$ python3 -q
>>> import numpy as np
>>> np.set_printoptions(precision=2, suppress=True, linewidth=200)
>>> def tidy(a):
...     return np.round(a, 2) + 0
... 
>>> m1 = np.load("m.npy")
>>> m1
array([[  1,  -1,   1,  -1],
       [  1,   0,   0,   0],
       [  1,   1,   1,   1],
       [  1,   2,   4,   8],
       [  1,   3,   9,  27],
       [  1,   4,  16,  64],
       [  1,   5,  25, 125],
       [  1,   6,  36, 216],
       [  1,   7,  49, 343],
       [  1,   8,  64, 512]])
>>> x0 = np.array([3, 1, 4, 4])
>>> a = np.maximum(m1 @ x0, 0)
>>> np.maximum(m1 @ (3 * x0), 0)
array([   6,    9,   36,  159,  450,  981, 1824, 3051, 4734, 6945])
>>> tidy(np.tanh(m1 @ x0))
array([0.96, 1.  , 1.  , 1.  , 1.  , 1.  , 1.  , 1.  , 1.  , 1.  ])
>>> np.maximum(m1 @ x0, 0) - np.maximum(-m1 @ x0, 0)
array([   2,    3,   12,   53,  150,  327,  608, 1017, 1578, 2315])
>>> a
array([   2,    3,   12,   53,  150,  327,  608, 1017, 1578, 2315])
>>> np.argsort(-np.linalg.norm(m1, axis=0).round(6), kind="stable")[:3]
array([3, 2, 1])
>>> tidy(np.linalg.norm(m1, 2) / np.linalg.norm(m1))
np.float64(1.0)
>>> Y = np.array([[5, 9], [-2, 5], [-3, 4], [2, -7]])
>>> np.einsum("ij->j", m1)
array([  10,   35,  205, 1295])
>>> m1 @ Y
array([[    2,    15],
       [    5,     9],
       [    2,    11],
       [    5,   -21],
       [   26,  -129],
       [   77,  -355],
       [  170,  -741],
       [  317, -1329],
       [  530, -2161],
       [  821, -3279]])
>>> np.linalg.matrix_rank(np.vstack([m1, Y.T]))
np.int64(4)
>>> data = np.array([[-2, -1, 3],
...     [-2, -1, 1],
...     [-1, 3, 1],
...     [0, -1, 1],
...     [-3, -2, -2],
...     [-3, 2, -2]])
>>> def softmax(z):
...     e = np.exp(z - z.max(axis=-1, keepdims=True))
...     return e / e.sum(axis=-1, keepdims=True)
... 
>>> tidy(softmax(data[0]))
array([0.01, 0.02, 0.98])
>>> tidy(softmax(data[0] + 2))
array([0.01, 0.02, 0.98])
>>> tidy(softmax(data).sum(axis=1))
array([1., 1., 1., 1., 1., 1.])
>>> att = data @ data.T / np.sqrt(3)
>>> tidy(softmax(att))
array([[0.96, 0.03, 0.  , 0.  , 0.  , 0.  ],
       [0.59, 0.19, 0.01, 0.02, 0.19, 0.02],
       [0.01, 0.  , 0.9 , 0.  , 0.  , 0.09],
       [0.56, 0.18, 0.02, 0.18, 0.06, 0.01],
       [0.  , 0.  , 0.  , 0.  , 0.99, 0.01],
       [0.  , 0.  , 0.  , 0.  , 0.01, 0.99]])
>>> softmax(att).round(6).argmax(axis=1)
array([0, 0, 2, 0, 4, 5])
>>> feats = np.load("mat.npy")
>>> feats
array([[-0.22,  1.1 , -6.  ],
       [-2.7 ,  2.69, -4.03],
       [ 0.49, -5.81, -2.92],
       [-1.36,  0.51,  3.94],
       [-2.69, -0.81, -2.73],
       [-2.77,  0.33,  2.55],
       [ 2.44, -0.49, -3.  ]])
>>> q, Rm = np.linalg.qr(feats)
>>> tidy(np.trace(q @ q.T))
np.float64(3.0)
>>> tidy(np.abs(np.diag(Rm)))
array([5.5 , 6.28, 9.92])
>>> tidy(abs(Rm[0, 0])), tidy(np.linalg.norm(feats[:, 0]))
(np.float64(5.5), np.float64(5.5))
>>> q, vecs = np.linalg.qr(feats[:, :2])[0], np.linalg.qr(feats[:, 2:])[0]
>>> s = np.linalg.svd(q.T @ vecs, compute_uv=False)
>>> (s > 0.9).sum()
np.int64(0)
>>> tidy(s)
array([0.09])
>>> proj = feats @ np.linalg.solve(feats.T @ feats, feats.T)
>>> tidy(np.diag(proj))
array([0.41, 0.51, 0.86, 0.21, 0.39, 0.33, 0.29])
>>> tidy(np.linalg.eigvalsh(proj))
array([0., 0., 0., 0., 1., 1., 1.])
>>> np.linalg.matrix_rank(np.eye(7) - proj)
np.int64(4)
>>> np.allclose(proj @ proj, proj)
True
>>> tidy(np.linalg.norm(feats, axis=0))
array([5.5 , 6.59, 9.96])
>>> tidy(feats[6] @ feats[4])
np.float64(2.02)
>>> tidy(np.linalg.norm(feats, axis=1))
array([6.1 , 5.55, 6.52, 4.2 , 3.92, 3.78, 3.9 ])
>>> np.linalg.norm(feats, axis=1).argmax()
np.int64(2)
>>> tidy(np.linalg.norm(feats, "nuc"))
np.float64(21.9)
>>> t = np.radians(135)
>>> Rm = np.eye(3)
>>> Rm[0, 0] = Rm[2, 2] = np.cos(t)
>>> Rm[0, 2], Rm[2, 0] = -np.sin(t), np.sin(t)
>>> tidy(Rm)
array([[-0.71,  0.  , -0.71],
       [ 0.  ,  1.  ,  0.  ],
       [ 0.71,  0.  , -0.71]])
>>> Y = feats @ Rm.T
>>> tidy(np.abs(Y - feats).max(axis=0))
array([ 7.46,  0.  , 10.09])
>>> tidy(np.linalg.svd(feats, compute_uv=False)), tidy(np.linalg.svd(Y, compute_uv=False))
(array([10. ,  7. ,  4.9]), array([10. ,  7. ,  4.9]))
>>> np.allclose(np.linalg.norm(feats, axis=1), np.linalg.norm(Y, axis=1))
True
>>> np.allclose(feats @ feats.T, Y @ Y.T)
True
>>> tidy(np.linalg.det(Rm)), tidy(np.trace(Rm))
(np.float64(1.0), np.float64(-0.41))
>>> W0 = np.load("dump.npy")
>>> W0
array([[ -0.18,  -0.87,  -4.49,  13.93,  -0.19],
       [-11.08,  -4.39,   1.6 ,  14.72,   0.75],
       [ 20.42,  -5.36,   1.2 ,   9.27,   1.05],
       [  6.14,   5.82,  -0.01,  -0.36,  -1.55],
       [-10.77,  -0.64,   2.38, -21.18,   1.33],
       [-13.3 ,   1.17,   2.14,  11.55,  -0.04],
       [  1.37,  -5.32,  -1.2 , -15.37,  -1.42],
       [ -1.35,   0.65,   3.21,  -8.98,  -1.81],
       [-18.06,   3.  ,   2.21, -11.44,  -0.39],
       [-11.04, -10.36,  -1.89, -16.09,  -3.06],
       [  0.89,  -1.42,  -3.14, -11.63,   0.13],
       [  3.48,   1.9 ,   0.74,   4.67,  -1.21],
       [ -6.28,  -5.36,   3.76, -15.51,   0.16],
       [ -2.23,  -2.59,   4.15,   4.8 ,   0.5 ],
       [  6.62,  -0.05,   2.17,   3.52,  -1.31],
       [-13.91,  -1.05,  -1.58, -21.69,   0.5 ],
       [  1.78,  -2.83,  -3.81, -20.76,  -0.87],
       [  6.57,   2.59,   0.  ,  27.11,  -1.65],
       [-11.85,   0.55,  -0.64,   5.98,  -1.81],
       [  1.9 ,   4.41,   3.89, -31.72,   0.78],
       [  3.9 ,  -2.82,  -2.56,  -8.5 ,   1.54],
       [ -5.18,   0.29,   0.86,  24.62,   0.12],
       [ 18.08,  -2.19,   3.14,  36.83,   0.13],
       [-18.54,   8.01,  -0.93,  -8.67,   0.96],
       [ -3.51,  -7.16,  -1.01,   1.03,  -0.64],
       [  9.86,  -0.88,   1.61, -16.41,   0.21],
       [  8.08,  -0.43,  -3.85, -13.87,  -1.36],
       [ -2.75,   2.83,  -0.8 ,   4.62,   1.21],
       [ -6.17,  -2.54,   3.82,  42.65,   0.92],
       [  3.36,   1.07,  -0.19,  50.4 ,   1.69],
       [  1.43,   3.11,   2.2 ,   3.31,  -0.35],
       [ 13.59,   0.39,   7.38,  -0.69,  -0.35],
       [-16.77, -11.18,   2.81,  21.56,   0.63],
       [ -0.7 ,  -1.98,  -2.41,   0.12,   1.16],
       [ 16.79,   0.66,  -0.1 ,  -0.98,   1.01],
       [ -6.09,  -6.75,   4.2 ,   7.86,  -1.62],
       [  7.78,  -2.5 ,  -0.15,  27.83,   0.44]])
>>> Y = np.c_[W0[:, :4] @ np.array([[3, 3, 3, 2], [2, 1, 0, 3], [3, 1, 3, 1], [1, 0, 0, 2]]), np.array([2, -1, -1, 3, -3, 3, 2, 3, -1, 2, 2, -2, 2, 1, 3, 0, 1, -2, 0, 2, -2, 3, -2, 1, -3, -2, 3, -2, -2, -1, 2, 1, 3, 0, -1, -2, 3])]
>>> tidy(Y)
array([[ -1.82,  -5.9 , -14.01,  20.4 ,   2.  ],
       [-22.5 , -36.03, -28.44,  -4.29,  -1.  ],
       [ 63.41,  57.1 ,  64.86,  44.5 ,  -1.  ],
       [ 29.67,  24.23,  18.39,  29.01,   3.  ],
       [-47.63, -30.57, -25.17, -63.44,  -3.  ],
       [-19.59, -36.59, -33.48,   2.15,   3.  ],
       [-25.5 ,  -2.41,   0.51, -45.16,   2.  ],
       [ -2.1 ,  -0.19,   5.58, -15.5 ,   3.  ],
       [-52.99, -48.97, -47.55, -47.79,  -1.  ],
       [-75.6 , -45.37, -38.79, -87.23,   2.  ],
       [-21.22,  -1.89,  -6.75, -28.88,   2.  ],
       [ 21.13,  13.08,  12.66,  22.74,  -2.  ],
       [-33.79, -20.44,  -7.56, -55.9 ,   2.  ],
       [  5.38,  -5.13,   5.76,   1.52,   1.  ],
       [ 29.79,  21.98,  26.37,  22.3 ,   3.  ],
       [-70.26, -44.36, -46.47, -75.93,   0.  ],
       [-32.51,  -1.3 ,  -6.09, -50.26,   1.  ],
       [ 52.  ,  22.3 ,  19.71,  75.13,  -2.  ],
       [-30.39, -35.64, -37.47, -10.73,   0.  ],
       [ -5.53,  14.  ,  17.37, -42.52,   2.  ],
       [-10.12,   6.32,   4.02, -20.22,  -2.  ],
       [ 12.24, -14.39, -12.96,  40.61,   3.  ],
       [ 96.11,  55.19,  63.66, 106.39,  -2.  ],
       [-51.06, -48.54, -58.41, -31.32,   1.  ],
       [-26.85, -18.7 , -13.56, -27.45,  -3.  ],
       [ 16.24,  30.31,  34.41, -14.13,  -2.  ],
       [ -2.04,  19.96,  12.69, -16.72,   3.  ],
       [ -0.37,  -6.22, -10.65,  11.43,  -2.  ],
       [ 30.52, -17.23,  -7.05,  69.16,  -2.  ],
       [ 62.05,  10.96,   9.51, 110.54,  -1.  ],
       [ 20.42,   9.6 ,  10.89,  21.01,   2.  ],
       [ 63.  ,  48.54,  62.91,  34.35,   1.  ],
       [-42.68, -58.68, -41.88, -21.15,   3.  ],
       [-13.17,  -6.49,  -9.33,  -9.51,   0.  ],
       [ 50.41,  50.93,  50.07,  33.5 ,  -1.  ],
       [-11.31, -20.82,  -5.67, -12.51,  -2.  ],
       [ 45.72,  20.69,  22.89,  63.57,   3.  ]])
>>> tidy(np.linalg.norm(Y - W0 @ np.linalg.lstsq(W0, Y)[0], axis=0))
array([ 0.  ,  0.  ,  0.  ,  0.  , 11.89])
>>> np.linalg.matrix_rank(Y)
np.int64(5)
>>> tidy(np.linalg.norm(np.linalg.qr(W0)[0].T @ Y, axis=0) ** 2 / ((Y ** 2).sum(axis=0) + 1e-12))
array([1.  , 1.  , 1.  , 1.  , 0.11])
>>> Xs = W0 - W0.mean(axis=0)
>>> vecs = np.linalg.svd(Xs)[2][:4]
>>> Y = Xs - Xs @ vecs.T @ vecs
>>> tidy(np.diag(vecs.T @ vecs))
array([1., 1., 1., 1., 0.])
>>> np.linalg.norm(Y, axis=1).round(6).argmax()
np.int64(9)
>>> tidy(np.cov(Xs @ vecs.T, rowvar=False))
array([[362.69,   0.  ,   0.  ,   0.  ],
       [  0.  ,  96.43,   0.  ,   0.  ],
       [  0.  ,   0.  ,  16.29,   0.  ],
       [  0.  ,   0.  ,   0.  ,   7.  ]])
>>> Xs = (W0 - W0.mean(axis=0)) / W0.std(axis=0)
>>> tidy(Xs.std(axis=0))
array([1., 1., 1., 1., 1.])
>>> np.argwhere(np.abs(Xs) > 2)
array([[ 2,  0],
       [ 9,  1],
       [ 9,  4],
       [23,  1],
       [28,  3],
       [29,  3],
       [31,  2],
       [32,  1]])
>>> coef = np.linalg.lstsq(np.delete(Xs, 0, axis=1), Xs[:, 0])[0]
>>> tidy(coef)
array([ 0.09, -0.01,  0.16, -0.02])
>>> np.abs(coef).argmax()
np.int64(2)
>>> K = np.array([[1, 0, 0, 0, 0, 0, 0, 0],
...     [-3, 1, 0, 0, 0, 0, 0, 0],
...     [3, 1, 1, 0, 0, 0, 0, 0],
...     [4, 2, 1, 1, 0, 0, 0, 0],
...     [-2, -2, 3, 2, 1, 0, 0, 0],
...     [-4, 2, 2, 5, 4, 1, 0, 0],
...     [-4, 3, -1, -1, -2, 5, 1, 0],
...     [-4, 2, -5, -1, -4, 5, -2, 1]])
>>> K
array([[ 1,  0,  0,  0,  0,  0,  0,  0],
       [-3,  1,  0,  0,  0,  0,  0,  0],
       [ 3,  1,  1,  0,  0,  0,  0,  0],
       [ 4,  2,  1,  1,  0,  0,  0,  0],
       [-2, -2,  3,  2,  1,  0,  0,  0],
       [-4,  2,  2,  5,  4,  1,  0,  0],
       [-4,  3, -1, -1, -2,  5,  1,  0],
       [-4,  2, -5, -1, -4,  5, -2,  1]])
>>> cov = K.T @ K
>>> tidy(np.linalg.eigvalsh(cov)[::-1])
array([148.88,  85.88,  28.32,  10.25,   6.19,   1.35,   0.12,   0.  ])
>>> np.diag(cov)
array([87, 27, 41, 32, 37, 51,  5,  1])
>>> np.linalg.matrix_rank(cov)
np.int64(8)
